% python3 -q
>>> import numpy as np
>>> from numpy import linalg as LA
>>> np.set_printoptions(precision=4, suppress=True, linewidth=200)
>>> m1 = np.array([[10, 8, 10], [8, 19, 10], [10, 10, 15]])
>>> # symmetric
>>> x = np.array([2, -2, -1])
>>> m1 @ (2 * x)
array([-12, -64, -30])
>>> m1 @ x
array([ -6, -32, -15])
>>> m1 @ np.eye(3)[0]
array([10.,  8., 10.])
>>> np.einsum("ij,j->i", m1, x)
array([ -6, -32, -15])
>>> LA.norm(m1 @ x) <= LA.norm(m1, 2) * LA.norm(x) + 1e-9
np.True_
>>> m1 @ np.ones(3)
array([28., 37., 35.])
>>> rng = np.random.default_rng(51842)
>>> z = rng.permutation(3)
>>> M2 = m1[:, z] * rng.choice([-1, 1], 3)
>>> M2
array([[10,  8, 10],
       [10, 19,  8],
       [15, 10, 10]])
>>> Uu, _, vt = LA.svd(m1.T @ M2)
>>> np.round(Uu @ vt, 4) + 0
array([[0., 0., 1.],
       [0., 1., 0.],
       [1., 0., 0.]])
>>> np.round(LA.lstsq(m1, M2)[0], 4) + 0
array([[0., 0., 1.],
       [0., 1., 0.],
       [1., 0., 0.]])
>>> evals, evecs = LA.eigh(m1)
>>> x = np.array([0, 3, 2])
>>> evecs * np.abs(evals) @ evecs.T
array([[10.,  8., 10.],
       [ 8., 19., 10.],
       [10., 10., 15.]])
>>> evecs * np.sqrt(evals) @ evecs.T
array([[2.6321, 0.9351, 1.4824],
       [0.9351, 4.099 , 1.1505],
       [1.4824, 1.1505, 3.3881]])
>>> np.abs(m1).sum(axis=1).max(), np.round(np.abs(evals).max(), 4)
(np.int64(37), np.float64(33.8503))
>>> evecs * np.maximum(evals, 0) @ evecs.T
array([[10.,  8., 10.],
       [ 8., 19., 10.],
       [10., 10., 15.]])
>>> x @ m1 @ x
np.int64(351)
>>> LA.eigvalsh(m1[1:, 1:])
array([ 6.802, 27.198])
>>> mat = np.loadtxt("a.csv", delimiter=",")
>>> mat
array([[-3., -2., -2., -2.],
       [-1.,  0.,  0.,  0.],
       [-1.,  0.,  0.,  0.],
       [-3., -2., -2., -2.]])
>>> # column 2 repeats column 1
>>> np.round(np.poly(mat), 4) + 0
array([ 1.,  5., -4.,  0.,  0.])
>>> np.einsum("ii->", mat)
np.float64(-5.0)
>>> M2 = np.array([[-9, -7], [3, 7]])
>>> W2 = np.kron(M2, mat)
>>> W2.shape
(8, 8)
>>> rk = LA.matrix_rank(mat)
>>> rk
np.int64(2)
>>> ns = LA.svd(mat)[2][rk:].T
>>> [int(LA.matrix_rank(mat[:, :j + 1])) for j in range(4)]
[1, 2, 2, 2]
>>> ns.shape
(4, 2)
>>> np.allclose(mat @ ns, 0)
True
>>> [int(LA.matrix_rank(np.delete(mat, i, axis=0))) for i in range(4)]
[2, 2, 2, 2]
>>> np.round(mat @ ns, 4) + 0
array([[0., 0.],
       [0., 0.],
       [0., 0.],
       [0., 0.]])
>>> (mat + mat.T) / 2
array([[-3. , -1.5, -1.5, -2.5],
       [-1.5,  0. ,  0. , -1. ],
       [-1.5,  0. ,  0. , -1. ],
       [-2.5, -1. , -1. , -2. ]])
>>> np.trace(mat)
np.float64(-5.0)
>>> LA.determinant(mat)
Traceback (most recent call last):
  File "<python-input-45>", line 1, in <module>
    LA.determinant(mat)
    ^^^^^^^^^^^^^^
AttributeError: module 'numpy.linalg' has no attribute 'determinant'
>>> np.allclose(mat @ mat.T, mat.T @ mat)
False
>>> round(float(LA.det(mat)), 4)
0.0
>>> round(np.abs(LA.eigvals(mat)).max(), 4)
np.float64(5.7016)
>>> assert mat == mat.T
Traceback (most recent call last):
  File "<python-input-49>", line 1, in <module>
    assert mat == mat.T
           ^^^^^^^^^^^^
ValueError: The truth value of an array with more than one element is ambiguous. Use a.any() or a.all()
>>> LA.matrix_power(mat, 3)
array([[-107.,  -58.,  -58.,  -58.],
       [ -19.,  -10.,  -10.,  -10.],
       [ -19.,  -10.,  -10.,  -10.],
       [-107.,  -58.,  -58.,  -58.]])
>>> (mat - mat.T) / 2
array([[ 0. , -0.5, -0.5,  0.5],
       [ 0.5,  0. ,  0. ,  1. ],
       [ 0.5,  0. ,  0. ,  1. ],
       [-0.5, -1. , -1. ,  0. ]])
>>> A = np.array([[-1.1, 0.6, 0.0, 0.6],
...     [-0.3, 0.6, -1.5, -1.6],
...     [1.0, -0.2, 0.1, 0.3]])
>>> A
array([[-1.1,  0.6,  0. ,  0.6],
       [-0.3,  0.6, -1.5, -1.6],
       [ 1. , -0.2,  0.1,  0.3]])
>>> M2 = np.array([[1, 1, 3], [-3, 2, 0], [-3, 1, 3], [1, 2, 2]])
>>> np.einsum("ik,kj->ij", A, M2)
array([[-2.3,  1.3, -2.1],
       [ 0.8, -3.8, -8.6],
       [ 1.6,  1.3,  3.9]])
>>> A @ M2
array([[-2.3,  1.3, -2.1],
       [ 0.8, -3.8, -8.6],
       [ 1.6,  1.3,  3.9]])
>>> np.einsum("ik,kj->ji", A, M2)
array([[-2.3,  0.8,  1.6],
       [ 1.3, -3.8,  1.3],
       [-2.1, -8.6,  3.9]])
>>> np.einsum("ij,ij->i", A, A)
array([1.93, 5.26, 1.14])
>>> def softmax(z):
...     e = np.exp(z - z.max(axis=-1, keepdims=True))
...     return e / e.sum(axis=-1, keepdims=True)
... 
>>> softmax(A[2] + 2)
array([0.4536, 0.1366, 0.1844, 0.2253])
>>> softmax(A).sum(axis=1)
array([1., 1., 1.])
>>> S = A @ A.T / np.sqrt(4)
>>> softmax(S).round(6).argmax(axis=1)
array([0, 1, 2])
>>> f = np.array([-2, 2])
>>> np.polyval(f, A[2])
array([0. , 2.4, 1.8, 1.4])
>>> np.array([np.convolve(row, f, "same") for row in A])
array([[ 2.2, -3.4,  1.2, -1.2],
       [ 0.6, -1.8,  4.2,  0.2],
       [-2. ,  2.4, -0.6, -0.4]])
>>> F = np.loadtxt("arr.csv", delimiter=",")
>>> F
array([[ 1.7   , -1.    ,  0.6   ],
       [ 1.2277, -1.0586,  0.5806],
       [ 0.3   , -2.1   , -0.7   ],
       [ 0.6   ,  0.    , -0.9   ]])
>>> x = np.array([-2, -2, 2])
>>> a = np.maximum(F @ x, 0)
>>> a
array([0.   , 0.823, 2.2  , 0.   ])
